$ python -q
>>> import numpy as np
>>> from numpy import linalg as LA
>>> np.set_printoptions(precision=1, suppress=True, linewidth=200)
>>> M = np.array([[2.0, 1.0, 0.0], [0.0, 2.0, 1.0], [0.0, 0.0, 2.0]])
>>> M
array([[2., 1., 0.],
       [0., 2., 1.],
       [0., 0., 2.]])
>>> print(M @ M)
[[4. 4. 1.]
 [0. 4. 4.]
 [0. 0. 4.]]
>>> LA.matrix_rank(M - M[0, 0] * np.eye(3))
np.int64(2)
>>> np.sort(LA.eigvals(M))
array([2., 2., 2.])
>>> m1 = np.diag(10 * np.array([0, 1, 2])) + np.array([[-3, 3, -1], [2, 3, 3], [-2, 2, -1]])
>>> m1
array([[-3,  3, -1],
       [ 2, 13,  3],
       [-2,  2, 19]])
>>> A2 = m1[0, 0] * m1[1:] - np.outer(m1[1:, 0], m1[0])
>>> A2
array([[  0, -45,  -7],
       [  0,   0, -59]])
>>> np.flatnonzero(~A2.round(6).any(axis=1))
array([], dtype=int64)
>>> LA.matrix_rank(A2), LA.matrix_rank(m1)
(np.int64(2), np.int64(3))
>>> r0 = np.array([3, 0, 2])
>>> A2 = m1 + np.outer(r0, np.eye(3)[2])
>>> round(LA.det(A2) / LA.det(m1), 1), round(1 + LA.solve(m1, r0)[2], 1)
(np.float64(1.0), np.float64(1.0))
>>> LA.matrix_rank(LA.inv(A2) - LA.inv(m1), tol=1e-8)
np.int64(1)
>>> LA.norm(m1, axis=0)
array([ 4.1, 13.5, 19.3])
>>> round(float(LA.norm(m1[2] - m1[0])), 1)
20.0
>>> round(float(LA.norm(m1, "nuc")), 1)
36.1
>>> print(m1[2] @ m1[0])
-7
>>> vals, V = LA.eig(m1)
>>> print(np.round(m1 @ V[:, 0] - vals[0] * V[:, 0], 1) + 0)
[0. 0. 0.]
>>> round(float(np.prod(vals)), 1)
-885.0
>>> np.round(np.abs(LA.eigvals(m1)).max(), 1)
np.float64(19.9)
>>> np.trace(m1)
np.int64(29)
>>> np.allclose(m1 @ m1.T, m1.T @ m1)
False
>>> print((m1 - m1.T) / 2)
[[ 0.   0.5  0.5]
 [-0.5  0.   0.5]
 [-0.5 -0.5  0. ]]
>>> np.sort(np.abs(LA.eigvals(m1)))
array([ 3.5, 12.7, 19.9])
>>> LA.matrix_power(m1, 3)
array([[  19,  401,  -66],
       [ 132, 2583, 2315],
       [-538, 1408, 7213]])
>>> F = np.array([[0.3, 0.6, -0.2, 0.1],
...     [0.0, 0.8, -0.3, 0.0],
...     [1.1, 0.5, 2.4, 1.3],
...     [0.1, -0.6, 1.0, 0.8]])
>>> F
array([[ 0.3,  0.6, -0.2,  0.1],
       [ 0. ,  0.8, -0.3,  0. ],
       [ 1.1,  0.5,  2.4,  1.3],
       [ 0.1, -0.6,  1. ,  0.8]])
>>> A2 = np.array([[2, 1], [-3, -2]])
>>> Z = np.kron(A2, F)
>>> print(Z)
[[ 0.6  1.2 -0.4  0.2  0.3  0.6 -0.2  0.1]
 [ 0.   1.6 -0.6  0.   0.   0.8 -0.3  0. ]
 [ 2.2  1.   4.8  2.6  1.1  0.5  2.4  1.3]
 [ 0.2 -1.2  2.   1.6  0.1 -0.6  1.   0.8]
 [-0.9 -1.8  0.6 -0.3 -0.6 -1.2  0.4 -0.2]
 [-0.  -2.4  0.9 -0.  -0.  -1.6  0.6 -0. ]
 [-3.3 -1.5 -7.2 -3.9 -2.2 -1.  -4.8 -2.6]
 [-0.3  1.8 -3.  -2.4 -0.2  1.2 -2.  -1.6]]
>>> LA.matrix_rank(Z)
np.int64(8)
>>> rng = np.random.default_rng(28)
>>> labels = rng.permutation(4)
>>> A2 = F[:, labels] * rng.choice([-1, 1], 4)
>>> A2
array([[ 0.6, -0.2,  0.1,  0.3],
       [ 0.8, -0.3,  0. ,  0. ],
       [ 0.5,  2.4,  1.3,  1.1],
       [-0.6,  1. ,  0.8,  0.1]])
>>> left, _, Vh = LA.svd(F.T @ A2)
>>> print(np.round(left @ Vh, 1) + 0)
[[0. 0. 0. 1.]
 [1. 0. 0. 0.]
 [0. 1. 0. 0.]
 [0. 0. 1. 0.]]
>>> labels
array([1, 2, 3, 0])
>>> print(np.round(LA.lstsq(F, A2)[0], 1) + 0)
[[0. 0. 0. 1.]
 [1. 0. 0. 0.]
 [0. 1. 0. 0.]
 [0. 0. 1. 0.]]
>>> vec = np.array([1, 1, 1, 2])
>>> y = F @ vec
>>> y
array([0.9, 0.5, 6.6, 2.1])
>>> LA.solve(F, 3 * y)
array([3., 3., 3., 6.])
>>> arr = np.load("mat.npy")
>>> arr
array([[ 0. , -1.1, -0.2, -0.3, -0.2],
       [-0.8, -0.1, -1. ,  1.2,  0.4],
       [-1.3, -1.1, -0.1, -2.7,  0.1]])
>>> ang = np.radians(60)
>>> Rm = np.eye(5)
>>> Rm[2, 2] = Rm[0, 0] = np.cos(ang)
>>> Rm[2, 0], Rm[0, 2] = -np.sin(ang), np.sin(ang)
>>> print(Rm)
[[ 0.5  0.   0.9  0.   0. ]
 [ 0.   1.   0.   0.   0. ]
 [-0.9  0.   0.5  0.   0. ]
 [ 0.   0.   0.   1.   0. ]
 [ 0.   0.   0.   0.   1. ]]
>>> A2 = arr @ Rm.T
>>> print(np.allclose(LA.norm(arr, axis=1), LA.norm(A2, axis=1)))
True
>>> round(float(LA.det(Rm)), 1), np.trace(Rm)
(1.0, np.float64(4.0))
>>> A2 = arr / np.sqrt((arr ** 2).mean(axis=1, keepdims=True))
>>> LA.matrix_rank(arr - arr.mean(axis=1, keepdims=True))
np.int64(3)
>>> np.round(arr - arr.mean(axis=1, keepdims=True), 1) + 0
array([[ 0.4, -0.7,  0.2,  0.1,  0.2],
       [-0.7,  0. , -0.9,  1.3,  0.5],
       [-0.3, -0.1,  0.9, -1.7,  1.1]])
>>> LA.matrix_rank(A2) == LA.matrix_rank(arr)
np.True_
>>> r0, v = arr[0], arr[2]
>>> np.round(r0 @ v, 1)
np.float64(2.0)
>>> round(r0 @ r0, 1)
np.float64(1.4)
>>> pr = (r0 @ v) / (r0 @ r0) * r0
>>> np.round(np.outer(r0, v), 1) + 0
array([[ 0. ,  0. ,  0. ,  0. ,  0. ],
       [ 1.4,  1.2,  0.1,  3. , -0.1],
       [ 0.3,  0.2,  0. ,  0.5,  0. ],
       [ 0.4,  0.3,  0. ,  0.8,  0. ],
       [ 0.3,  0.2,  0. ,  0.5,  0. ]])
>>> np.round(LA.norm(r0 + v) ** 2 + LA.norm(r0 - v) ** 2, 1)
np.float64(23.2)
>>> round((v - pr) @ r0, 1)
np.float64(-0.0)
>>> v - pr
array([-1.3,  0.5,  0.2, -2.3,  0.4])
>>> def softmax(z):
...     e = np.exp(z - z.max(axis=-1, keepdims=True))
...     return e / e.sum(axis=-1, keepdims=True)
... 
>>> softmax(arr[0])
array([0.3, 0.1, 0.2, 0.2, 0.2])
>>> np.round(softmax(10 * arr[0]), 1) + 0
array([0.8, 0. , 0.1, 0. , 0.1])
>>> att = arr @ arr.T / np.sqrt(5)
>>> np.round(softmax(att)[0] @ arr, 1) + 0
array([-0.8, -0.9, -0.3, -1.2,  0. ])
>>> print(np.round(softmax(att), 1) + 0)
[[0.4 0.2 0.5]
 [0.2 0.8 0.1]
 [0.  0.  1. ]]
>>> J = np.load("m.npy")
>>> J
array([[0, 0, 0, 0],
       [0, 0, 1, 0],
       [0, 1, 0, 1],
       [0, 0, 1, 0]])
>>> print(round(LA.det(J), 1))
0.0
>>> J @ J
array([[0, 0, 0, 0],
       [0, 1, 0, 1],
       [0, 0, 2, 0],
       [0, 1, 0, 1]])
>>> print(LA.cond(J) > 100)
True
>>> LA.matrix_rank(J, rtol=0.1)
np.int64(2)
>>> print(np.argsort(-LA.norm(J, axis=0).round(6), kind="stable")[:3])
[2 1 3]
>>> [round(float(x), 1) for x in LA.svd(J, compute_uv=False)[:3]]
[1.4, 1.4, 0.0]
>>> np.abs(np.diag(LA.qr(J)[1])) > 1e-9
array([False,  True,  True, False])
>>> LA.lstsq(J[:-1].T, J[-1])[2]
np.int32(2)
>>> np.unique(J.round(6), axis=0).shape
(3, 4)
>>> np.round(softmax(10 * J[3]), 1) + 0
array([0., 0., 1., 0.])
>>> print(softmax(J[3] + 5))
[0.2 0.2 0.5 0.2]
>>> att = J @ J.T / np.sqrt(4)
>>> print(softmax(att).round(6).argmax(axis=1))
[0 1 2 1]
>>> print(softmax(att)[3] @ J)
[0.  0.2 0.6 0.2]
>>> X = np.array([[-6, 8, -1], [12, -16, 2], [12, -16, 2]])
>>> print(np.round(softmax(X[2] + 2), 1) + 0)
[1. 0. 0.]
>>> print(np.round(softmax(10 * X[2]), 1) + 0)
[1. 0. 0.]
>>> softmax(X).sum(axis=1)
array([1., 1., 1.])
>>> np.round(softmax(X[2]), 1) + 0
array([1., 0., 0.])
>>> att = X @ X.T / np.sqrt(3)
>>> softmax(att).round(6).argmax(axis=1)
array([0, 1, 1])
>>> np.round(softmax(att + np.triu(np.full(att.shape, -np.inf), 1)), 1) + 0
array([[1. , 0. , 0. ],
       [0. , 1. , 0. ],
       [0. , 0.5, 0.5]])
>>> rk = LA.matrix_rank(X)
>>> rk
np.int64(1)
>>> ns = LA.svd(X)[2][rk:].T
>>> [int(LA.matrix_rank(X[:, :j + 1])) for j in range(3)]
[1, 1, 1]
>>> left, sigma, Vh = LA.svd(X)
>>> np.argmax(sigma[:-1] / (sigma[1:] + 1e-6)) + 1
np.int64(1)
>>> A2 = left[:, :1] @ np.diag(sigma[:1]) @ Vh[:1]
>>> LA.matrix_rank(A2)
np.int64(1)
>>> round(float(np.abs(X - A2).max()), 1)
0.0
>>> Z = np.sign(np.array([[2, 1, 9], [7, 0, 1], [8, 2, 5]]))
>>> A2 = (np.tril(Z, -1) + np.eye(3)) @ (np.triu(Z, 1) + np.eye(3))
>>> vals = np.array([-1, -3, 1])
>>> mat = np.rint(A2 * vals @ LA.inv(A2)) + 0
>>> mat
array([[  1.,  -6.,   4.],
       [  4., -13.,   8.],
       [  4., -14.,   9.]])
>>> vals, V = LA.eig(mat)
>>> print(round(np.prod(vals), 1))
3.0
>>> np.round(mat @ V[:, 0] - vals[0] * V[:, 0], 1) + 0
array([0., 0., 0.])
>>> np.sort(LA.eigvals(LA.inv(mat)))
array([-1. , -0.3,  1. ])
>>> print(np.sort(LA.eigvals(mat @ mat)))
[1. 1. 9.]
>>> vals
array([-3., -1.,  1.])
>>> round(LA.det(mat), 1)
np.float64(3.0)
>>> mat @ mat
array([[ -7.,  16.,  -8.],
       [-16.,  33., -16.],
       [-16.,  32., -15.]])
>>> (mat - mat.T) / 2
array([[  0.,  -5.,   0.],
       [  5.,   0.,  11.],
       [  0., -11.,   0.]])
>>> (mat + mat.T) / 2
array([[  1.,  -1.,   4.],
       [ -1., -13.,  -3.],
       [  4.,  -3.,   9.]])
>>> np.trace(mat)
np.float64(-3.0)
>>> print(LA.matrix_power(mat, 4))
[[ -79.  160.  -80.]
 [-160.  321. -160.]
 [-160.  320. -159.]]
